% ipython --no-banner

In [1]: import numpy as np

In [2]: import numpy.linalg as la

In [3]: np.set_printoptions(precision=2, suppress=True, linewidth=200)

In [4]: K = np.array([[1, -1, -2, 2], [-1, 1, 2, -2], [-2, 2, 4, -4], [2, -2, -4, 4]])

In [5]: print(K)
[[ 1 -1 -2  2]
 [-1  1  2 -2]
 [-2  2  4 -4]
 [ 2 -2 -4  4]]

In [6]: w, vecs = la.eigh(K)

In [7]: x = np.array([0, 0, 2, 1])

In [8]: print(np.round(la.eigvalsh(K[1:, 1:]), 2) + 0)
[0. 0. 9.]

In [9]: print((np.sign(vecs[:, -1].round(6)) == np.sign(vecs[0, -1].round(6))).astype(int))
[1 0 0 1]

In [10]: print(vecs * np.maximum(w, 0) @ vecs.T)
[[ 1. -1. -2.  2.]
 [-1.  1.  2. -2.]
 [-2.  2.  4. -4.]
 [ 2. -2. -4.  4.]]

In [11]: print(x @ K @ x / (x @ x), w[0], w[-1])
0.8 0.0 10.0

In [12]: print(x @ K @ x)
4

In [13]: print(np.abs(K).sum(axis=1).max(), np.abs(w).max())
12 10.0

In [14]: print(la.cond(K) > 100)
True

In [15]: print([round(float(x), 2) for x in la.svd(K, compute_uv=False)[:3]])
[10.0, 0.0, 0.0]

In [16]: print(np.argsort(-la.norm(K, axis=0).round(6), kind="stable")[:3])
[2 3 0]

In [17]: ang = np.radians(36)

In [18]: R = np.eye(4)

In [19]: R[2, 2] = R[1, 1] = np.cos(ang)

In [20]: R[2, 1], R[1, 2] = -np.sin(ang), np.sin(ang)

In [21]: print(R)
[[ 1.    0.    0.    0.  ]
 [ 0.    0.81  0.59  0.  ]
 [ 0.   -0.59  0.81  0.  ]
 [ 0.    0.    0.    1.  ]]

In [22]: Y = K @ R.T

In [23]: print(np.abs(Y - K).max(axis=0))
[0.   1.97 1.94 0.  ]

In [24]: print(np.allclose(la.norm(K, axis=1), la.norm(Y, axis=1)))
True

In [25]: print(np.abs(np.diag(la.qr(K)[1])) > 1e-9)
[ True False False False]

In [26]: print(np.unique(K.round(6), axis=0).shape)
(4, 4)

In [27]: print(np.allclose(K[:-1].T @ la.lstsq(K[:-1].T, K[-1])[0], K[-1]))
True

In [28]: print(round(float(np.trace(la.pinv(K) @ K)), 2))
1.0

In [29]: print(la.lstsq(K[:-1].T, K[-1])[2])
1

In [30]: print(K @ la.pinv(K) @ K)
[[ 1. -1. -2.  2.]
 [-1.  1.  2. -2.]
 [-2.  2.  4. -4.]
 [ 2. -2. -4.  4.]]

In [31]: Y = np.array([[3, 3], [2, 3]])

In [32]: W2 = np.array([[-3, -1], [-2, 3]])

In [33]: M = np.kron(Y, W2)

In [34]: print(M)
[[-9 -3 -9 -3]
 [-6  9 -6  9]
 [-6 -2 -9 -3]
 [-4  6 -6  9]]

In [35]: blk = np.stack([M, -2 * M, M[::-1]])

In [36]: print((blk @ M.T).shape)
(3, 4, 4)

In [37]: print(np.einsum("bij,cij->bc", blk, blk))
[[  713 -1426   180]
 [-1426  2852  -360]
 [  180  -360   713]]

In [38]: print(la.matrix_rank(blk))
[4 4 4]

In [39]: print(blk.sum(axis=0))
[[  5   9   3  12]
 [  0 -11  -3 -12]
 [  0  11   3  12]
 [ -5  -9  -3 -12]]

In [40]: print(la.det(blk))
[ 1089. 17424.  1089.]

In [41]: print(la.norm(blk, axis=(1, 2)))
[26.7 53.4 26.7]

In [42]: m1 = np.load("dump.npy")

In [43]: print(m1)
[[ -4  -2  -5]
 [ -9   2  -3]
 [ -9   6  -7]
 [ -8  11 -10]
 [ -5   8 -15]
 [ -4   8 -10]
 [ -7   6  -9]
 [ -4   1  -4]
 [ -3   5  -7]
 [ -2   8  -9]
 [ -7  10  -7]]

In [44]: proj = m1 @ la.solve(m1.T @ m1, m1.T)

In [45]: print(la.matrix_rank(np.eye(11) - proj))
8

In [46]: print(np.round(la.eigvalsh(proj), 2) + 0)
[0. 0. 0. 0. 0. 0. 0. 0. 1. 1. 1.]

In [47]: print(proj @ m1[:, 1])
[-2.  2.  6. 11.  8.  8.  6.  1.  5.  8. 10.]

In [48]: print(np.diag(proj))
[0.46 0.45 0.24 0.29 0.49 0.17 0.13 0.1  0.07 0.24 0.35]

In [49]: print(np.allclose(proj @ proj, proj))
True

In [50]: print(np.trace(proj))
3.0

In [51]: q, R = la.qr(m1)

In [52]: print(round(float(np.trace(q @ q.T)), 2))
3.0

In [53]: print(q @ R)
[[ -4.  -2.  -5.]
 [ -9.   2.  -3.]
 [ -9.   6.  -7.]
 [ -8.  11. -10.]
 [ -5.   8. -15.]
 [ -4.   8. -10.]
 [ -7.   6.  -9.]
 [ -4.   1.  -4.]
 [ -3.   5.  -7.]
 [ -2.   8.  -9.]
 [ -7.  10.  -7.]]

In [54]: print(np.abs(np.diag(R)))
[20.25 13.54 10.39]

In [55]: print(round(float(abs(R[0, 0])), 2), round(float(la.norm(m1[:, 0])), 2))
20.25 20.25

In [56]: print(np.round(q.T @ q, 2) + 0)
[[1. 0. 0.]
 [0. 1. 0.]
 [0. 0. 1.]]

In [57]: print(np.allclose(R.T @ R, m1.T @ m1))
True

In [58]: X = np.loadtxt("m.csv", delimiter=",")

In [59]: print(X)
[[ -0.49  -4.28   0.78]
 [ -0.33   9.7   -1.28]
 [  0.14  -5.65   1.12]
 [  0.49   2.45  -0.51]
 [  0.15  16.12  -1.85]
 [ -0.49 -11.08   0.97]
 [  0.28   0.95  -0.43]
 [  0.61   3.28  -0.36]
 [ -0.3    1.76  -0.15]
 [ -0.14  -9.15   0.35]
 [ -0.18   4.65  -0.53]
 [ -0.11   3.37   0.01]
 [ -0.01 -18.     2.16]
 [ -0.09  18.47  -1.77]
 [ -0.46   8.71  -1.04]
 [ -0.32   3.25  -0.25]
 [ -0.06   6.11  -0.97]
 [  0.24  -3.99   0.71]
 [  0.38  -6.98   0.69]
 [  0.22   2.86  -0.52]
 [ -0.17 -16.95   1.81]
 [  0.03 -14.05   1.54]
 [ -0.48  19.61  -2.34]
 [ -0.4   11.77  -1.55]]

In [60]: # column 1 is much longer than the rest

In [61]: Xc = X - X.mean(axis=1)
---------------------------------------------------------------------------
ValueError                                Traceback (most recent call last)
Cell In[61], line 1
----> 1 Xc = X - X.mean(axis=1)

ValueError: operands could not be broadcast together with shapes (24,3) (24,) 

In [62]: Xc = X - X.mean(axis=0)

In [63]: U, sigma, Vh = la.svd(Xc, full_matrices=False)

In [64]: print(np.searchsorted(np.cumsum(sigma ** 2) / (sigma ** 2).sum(), 0.9) + 1)
1

In [65]: print(np.round(sigma ** 2 / (sigma ** 2).sum(), 2) + 0)
[1. 0. 0.]

In [66]: print(np.round(Vh[0] * np.sign(Vh[0, np.abs(Vh[0]).argmax()]), 2) + 0)
[ 0.    0.99 -0.11]

In [67]: W2 = X[[15, 2]].astype(float)

In [68]: for _ in range(4):
    ...:     z = la.norm(X[:, None] - W2, axis=-1).argmin(axis=1)
    ...:     W2 = np.array([X[z == j].mean(axis=0) for j in range(2)])
    ...: 

In [69]: print(z)
[1 0 1 0 0 1 0 0 0 1 0 0 1 0 0 0 0 1 1 0 1 1 0 0]

In [70]: print(np.bincount(z))
[15  9]

In [71]: print(W2[1] - W2[0])
[  0.01 -17.55   2.03]

In [72]: print(W2)
[[ -0.07   7.54  -0.9 ]
 [ -0.06 -10.01   1.13]]

In [73]: J = np.array([[5.11, 3.92, 8.82],
    ...:     [4.5, 2.5, 10.49],
    ...:     [5.48, 2.62, 8.34],
    ...:     [6.97, 4.34, 10.12],
    ...:     [6.1, 2.61, 8.73],
    ...:     [5.94, 1.88, 10.42],
    ...:     [5.75, 2.57, 10.04],
    ...:     [7.2, 3.32, 9.54],
    ...:     [7.03, 1.87, 9.74],
    ...:     [4.62, 4.54, 8.5],
    ...:     [6.58, 3.45, 8.14],
    ...:     [4.71, 2.12, 10.53]])

In [74]: q, vecs = la.qr(J[:, :1])[0], la.qr(J[:, 1:])[0]

In [75]: sigma = la.svd(q.T @ vecs, compute_uv=False)

In [76]: print(sigma)
[0.98]

In [77]: print(round(float(la.norm(q @ q.T - vecs @ vecs.T, 2)), 2))
1.0

In [78]: z = J[:, 2] > np.median(J[:, 2])

In [79]: u = J[z].mean(axis=0) - J[~z].mean(axis=0)

In [80]: print(u)
[-0.03 -0.86  1.55]

In [81]: print(np.argsort(-np.abs(u).round(6), kind="stable"))
[2 1 0]

In [82]: Xc = (J - J.mean(axis=0)) / J.std(axis=0)

In [83]: print(np.argwhere(np.abs(Xc) > 2))
[]

In [84]: print(Xc.std(axis=0))
[1. 1. 1.]

In [85]: b = la.lstsq(np.delete(Xc, 0, axis=1), Xc[:, 0])[0]

In [86]: print(b)
[-0.03 -0.06]

In [87]: w1 = np.array([[1, 2, 1], [-1, -1, -2], [-2, 1, 0]])

In [88]: b = np.array([-1, 2, -3])

In [89]: hid = np.maximum(J @ w1 + b, 0)

In [90]: print(hid)
[[ 0.   17.12  0.  ]
 [ 0.   18.99  0.  ]
 [ 0.   18.68  0.  ]
 [ 0.   21.72  0.  ]
 [ 0.   20.32  0.  ]
 [ 0.   22.42  0.  ]
 [ 0.   20.97  0.  ]
 [ 0.   22.62  0.  ]
 [ 0.   23.93  0.29]
 [ 0.   15.2   0.  ]
 [ 0.   19.85  0.  ]
 [ 0.   19.83  0.  ]]

In [91]: print((hid > 0).mean(axis=0))
[0.   1.   0.08]

In [92]: W2 = np.array([[-3, -3], [-2, -1], [0, -3]])

In [93]: print((hid @ W2).round(6).argmax(axis=1))
[1 1 1 1 1 1 1 1 1 1 1 1]

In [94]: E = np.loadtxt("x.csv", delimiter=",")

In [95]: print(E)
[[ 0.01  2.01  0.98]
 [ 0.01  2.    0.98]
 [ 0.04  2.    1.03]
 [ 0.02  2.01  0.98]
 [ 0.    2.    1.01]
 [-0.02  2.02  1.01]
 [-0.04  1.97  1.  ]
 [ 0.    2.03  0.97]
 [ 1.04  2.01 -0.02]
 [ 1.    1.99  0.  ]
 [ 1.05  1.98  0.02]
 [ 1.01  1.98  0.02]
 [ 1.01  2.    0.03]
 [ 0.99  2.    0.01]
 [ 1.01  2.03  0.02]
 [ 0.98  2.    0.01]
 [ 1.03  0.    1.99]
 [ 0.99  0.    2.04]
 [ 1.   -0.01  2.01]
 [ 0.96  0.01  2.  ]
 [ 1.   -0.05  1.97]
 [ 1.02  0.03  2.06]
 [ 1.02  0.03  1.99]
 [ 1.   -0.03  2.01]]

In [96]: def softmax(z):
    ...:     e = np.exp(z - z.max(axis=-1, keepdims=True))
    ...:     return e / e.sum(axis=-1, keepdims=True)
    ...: 

In [97]: print(softmax(E[17]))
[0.24 0.09 0.68]

In [98]: scores = E @ E.T / np.sqrt(3)

In [99]: print(softmax(scores).round(6).argmax(axis=1))
[ 5  5  5  5  5  5  5  5 14 14 14 14 14 14 14 14 21 21 21 21 21 21 21 21]

In [100]: x = np.array([8, 5, 4])

In [101]: rhs = E @ x

In [102]: print(la.solve(E.T @ E, E.T @ rhs))
[8. 5. 4.]

In [103]: print(la.lstsq(E, rhs)[0])
[8. 5. 4.]

In [104]: rng = np.random.default_rng(23)

In [105]: rhs = rhs + 0.1 * rng.normal(size=24)

In [106]: print(rhs)
[14.11 14.02 14.43 13.9  14.08 13.77 13.62 14.09 18.37 18.03 18.41 18.01 18.17 18.11 18.25 17.86 16.13 16.03 15.96 15.76 15.6  16.51 16.21 15.9 ]

In [107]: b, *_ = la.lstsq(E, rhs)

In [108]: print(b)
[8.02 5.   3.97]

In [109]: print(np.round(E.T @ (rhs - E @ b), 2) + 0)
[0. 0. 0.]

In [110]: print([round(float(la.norm(la.solve(E.T @ E + lam * np.eye(3), E.T @ rhs))), 2) for lam in (0, 1, 10, 100)])
[10.25, 9.84, 8.11, 3.87]

In [111]: print(la.cond(J) > 100)
False

In [112]: print(la.matrix_rank(J, rtol=0.1))
1

In [113]: print([round(float(x), 2) for x in la.svd(J, compute_uv=False)[:3]])
[39.92, 3.57, 2.95]

In [114]: print(np.abs(la.svd(J)[2][-1]))
[0.74 0.62 0.26]

In [115]: print(round(float(la.norm(J, 2) / la.norm(J)), 2))
0.99

In [116]: Y = np.c_[E[:, :1] @ np.array([[1]]), np.array([-7, 0, -3, -1, -4, 0, -4, -3, -5, 5, 6, 1, 3, 1, 5, -7, -6, -3, 5, 6, -4, -3, -6, 9])]

In [117]: print(Y)
[[ 0.01 -7.  ]
 [ 0.01  0.  ]
 [ 0.04 -3.  ]
 [ 0.02 -1.  ]
 [ 0.   -4.  ]
 [-0.02  0.  ]
 [-0.04 -4.  ]
 [ 0.   -3.  ]
 [ 1.04 -5.  ]
 [ 1.    5.  ]
 [ 1.05  6.  ]
 [ 1.01  1.  ]
 [ 1.01  3.  ]
 [ 0.99  1.  ]
 [ 1.01  5.  ]
 [ 0.98 -7.  ]
 [ 1.03 -6.  ]
 [ 0.99 -3.  ]
 [ 1.    5.  ]
 [ 0.96  6.  ]
 [ 1.   -4.  ]
 [ 1.02 -3.  ]
 [ 1.02 -6.  ]
 [ 1.    9.  ]]

In [118]: print(la.matrix_rank(np.c_[E, Y]))
4

In [119]: print(np.round(la.lstsq(E, Y[:, 0])[0], 2) + 0)
[1. 0. 0.]

In [120]: print(la.matrix_rank(Y))
2

In [121]: Y = np.array([[-1, 2], [-1, 1]])

In [122]: mat = np.tile(Y, (2, 2))

In [123]: print(mat)
[[-1  2 -1  2]
 [-1  1 -1  1]
 [-1  2 -1  2]
 [-1  1 -1  1]]

In [124]: # row 2 repeats row 0

In [125]: print(np.argsort(-la.norm(mat, axis=0).round(6), kind="stable")[:3])
[1 3 0]

In [126]: print(la.cond(mat) > 100)
True

In [127]: W0 = np.load("arr.npy")

In [128]: print(W0)
[[ 0. -2. -1.]
 [-2.  0.  0.]
 [-1.  0.  0.]]

In [129]: w, vecs = la.eigh(W0)

In [130]: x = np.array([3, 2, 3])

In [131]: print(np.abs(W0).sum(axis=1).max(), np.round(np.abs(w).max(), 2))
3.0 2.24

In [132]: print(x @ W0 @ x)
-42.0

In [133]: print(vecs * np.maximum(w, 0) @ vecs.T)
[[ 1.12 -1.   -0.5 ]
 [-1.    0.89  0.45]
 [-0.5   0.45  0.22]]

In [134]: print((np.sign(vecs[:, -1].round(6)) == np.sign(vecs[0, -1].round(6))).astype(int))
[1 0 0]

In [135]: ang = np.radians(135)

In [136]: R = np.eye(3)

In [137]: R[0, 0] = R[2, 2] = np.cos(ang)

In [138]: R[0, 2], R[2, 0] = -np.sin(ang), np.sin(ang)

In [139]: print(R)
[[-0.71  0.   -0.71]
 [ 0.    1.    0.  ]
 [ 0.71  0.   -0.71]]

In [140]: Y = W0 @ R.T

In [141]: print(np.abs(Y - W0).max(axis=0))
[3.41 0.   1.71]

In [142]: print(np.allclose(la.norm(W0, axis=1), la.norm(Y, axis=1)))
True

In [143]: print(Y)
[[ 0.71 -2.    0.71]
 [ 1.41  0.   -1.41]
 [ 0.71  0.   -0.71]]

In [144]: print(np.round(la.det(R), 2), np.round(np.trace(R), 2))
1.0 -0.41
